In [1]: import numpy as np

In [2]: np.set_printoptions(suppress=True, linewidth=200)

In [3]: J = np.array([[42, 1, -2, -1, -2],
   ...:     [0, 58, -2, 2, -2],
   ...:     [2, -2, 2, 2, -1],
   ...:     [1, 0, -2, 39, 2],
   ...:     [0, -1, 0, -2, 42]])

In [4]: rng = np.random.default_rng(638652)

In [5]: out = J + rng.integers(-2, 3, (5, 4)) @ rng.integers(-2, 3, (4, 5))

In [6]: out
Out[6]: 
array([[ 32,  -1,   8, -10,  -3],
       [ -4,  56,   2,  -1,   0],
       [ -2,   0,   6,  -3,  -4],
       [  9,  -2,  -6,  42,   0],
       [  6,   3,  -8,   5,  42]])

In [7]: np.abs(out - J).sum(axis=1)
Out[7]: array([32, 15, 18, 19, 25])

In [8]: out - J
Out[8]: 
array([[-10,  -2,  10,  -9,  -1],
       [ -4,  -2,   4,  -3,   2],
       [ -4,   2,   4,  -5,  -3],
       [  8,  -2,  -4,   3,  -2],
       [  6,   4,  -8,   7,   0]])

In [9]: np.linalg.matrix_rank(out - J, tol=1e-8)
Out[9]: np.int64(4)

In [10]: np.round(np.linalg.svd(out - J, compute_uv=False), 2) + 0
Out[10]: array([24.65,  5.78,  5.04,  0.6 ,  0.  ])

In [11]: x = np.array([3, -2, 2, 2, 2])

In [12]: h = np.maximum(J @ x, 0)

In [13]: h
Out[13]: array([114,   0,  16,  81,  82])

In [14]: J.T @ h
Out[14]: array([4901,    0, -358, 2913, 3362])

In [15]: J * (h > 1e-9)[:, None]
Out[15]: 
array([[42,  1, -2, -1, -2],
       [ 0,  0,  0,  0,  0],
       [ 2, -2,  2,  2, -1],
       [ 1,  0, -2, 39,  2],
       [ 0, -1,  0, -2, 42]])

In [16]: np.round(np.tanh(J @ x), 2)
Out[16]: array([ 1., -1.,  1.,  1.,  1.])

In [17]: np.maximum(J @ (3 * x), 0)
Out[17]: array([342,   0,  48, 243, 246])

In [18]: x = np.array([2, 1, 2, 4, -2])

In [19]: J @ np.eye(5)[0]
Out[19]: array([42.,  0.,  2.,  1.,  0.])

In [20]: (J * x).sum(axis=1)
Out[20]: array([ 81,  66,  16, 150, -93])

In [21]: J @ x
Out[21]: array([ 81,  66,  16, 150, -93])

In [22]: np.einsum("ij,j->i", J, x)
Out[22]: array([ 81,  66,  16, 150, -93])

In [23]: J @ (2 * x)
Out[23]: array([ 162,  132,   32,  300, -186])

In [24]: J @ np.ones(5)
Out[24]: array([38., 56.,  3., 40., 39.])

In [25]: np.trace(J)
Out[25]: np.int64(183)

In [26]: J @ J
Out[26]: 
array([[1759,  106,  -88,  -79, -170],
       [  -2, 3370, -124,  194, -194],
       [  90, -117,    0,   78,  -40],
       [  77,    3,  -84, 1512,  162],
       [  -2, -100,    6, -164, 1762]])

In [27]: np.round(np.sort(np.abs(np.linalg.eigvals(J))), 2)
Out[27]: array([ 2.14, 40.2 , 40.2 , 42.37, 58.19])

In [28]: round(np.abs(np.linalg.eigvals(J)).max(), 2)
Out[28]: np.float64(58.19)

In [29]: np.linalg.matrix_power(J, 3)
Out[29]: 
array([[ 73623,   8253,  -3748,  -4464, -10940],
       [  -138, 195900,  -7372,  14448, -14372],
       [  3858,  -6656,   -102,   2798,  -1470],
       [  4578,    257,  -3352,  58405,   9752],
       [  -236,  -7576,    544, -10106,  73874]])

In [30]: np.allclose(J @ J.T, J.T @ J)
Out[30]: False

In [31]: np.linalg.matrix_rank(J, rtol=0.1)
Out[31]: np.int64(4)

In [32]: X = np.load("layer5.npy")

In [33]: X
Out[33]: 
array([[2, 1, 0, 0],
       [0, 2, 0, 0],
       [0, 0, 2, 1],
       [0, 0, 0, 2]])

In [34]: f = np.array([-1, 0, -2, -2])

In [35]: out = X + np.outer(f, np.eye(4)[2])

In [36]: np.linalg.matrix_rank(out - X)
Out[36]: np.int64(1)

In [37]: round(float(np.abs(np.linalg.eigvals(X)).max()), 2)
Out[37]: 2.0

In [38]: np.round(np.sort(np.abs(np.linalg.eigvals(X))), 2)
Out[38]: array([2., 2., 2., 2.])

In [39]: X @ X
Out[39]: 
array([[4, 4, 0, 0],
       [0, 4, 0, 0],
       [0, 0, 4, 4],
       [0, 0, 0, 4]])

In [40]: W0 = np.load("arr.npy")

In [41]: W0
Out[41]: 
array([[3., 1., 1., 1., 1., 1., 1., 1.],
       [1., 3., 1., 1., 1., 1., 1., 1.],
       [1., 1., 3., 1., 1., 1., 1., 1.],
       [1., 1., 1., 3., 1., 1., 1., 1.],
       [1., 1., 1., 1., 3., 1., 1., 1.],
       [1., 1., 1., 1., 1., 3., 1., 1.],
       [1., 1., 1., 1., 1., 1., 3., 1.],
       [1., 1., 1., 1., 1., 1., 1., 3.]])

In [42]: np.trace(W0)
Out[42]: np.float64(24.0)

In [43]: W0 @ W0
Out[43]: 
array([[16., 12., 12., 12., 12., 12., 12., 12.],
       [12., 16., 12., 12., 12., 12., 12., 12.],
       [12., 12., 16., 12., 12., 12., 12., 12.],
       [12., 12., 12., 16., 12., 12., 12., 12.],
       [12., 12., 12., 12., 16., 12., 12., 12.],
       [12., 12., 12., 12., 12., 16., 12., 12.],
       [12., 12., 12., 12., 12., 12., 16., 12.],
       [12., 12., 12., 12., 12., 12., 12., 16.]])

In [44]: np.round(np.sort(np.abs(np.linalg.eigvals(W0))), 2)
Out[44]: array([ 2.,  2.,  2.,  2.,  2.,  2.,  2., 10.])

In [45]: W0 @ np.ones(8)
Out[45]: array([10., 10., 10., 10., 10., 10., 10., 10.])

In [46]: (W0 @ W0)[0]
Out[46]: array([16., 12., 12., 12., 12., 12., 12., 12.])

In [47]: np.fft.fft(W0[0])
Out[47]: array([10.+0.j,  2.+0.j,  2.+0.j,  2.+0.j,  2.+0.j,  2.+0.j,  2.+0.j,  2.+0.j])

In [48]: W0 @ (-1.0) ** np.arange(8)
Out[48]: array([ 2., -2.,  2., -2.,  2., -2.,  2., -2.])

In [49]: np.sort(np.abs(np.fft.fft(W0[0]))), np.round(np.sort(np.linalg.svd(W0, compute_uv=False)), 2)
Out[49]: 
(array([ 2.,  2.,  2.,  2.,  2.,  2.,  2., 10.]),
 array([ 2.,  2.,  2.,  2.,  2.,  2.,  2., 10.]))

In [50]: np.allclose(W0 @ W0.T, W0.T @ W0)
Out[50]: True
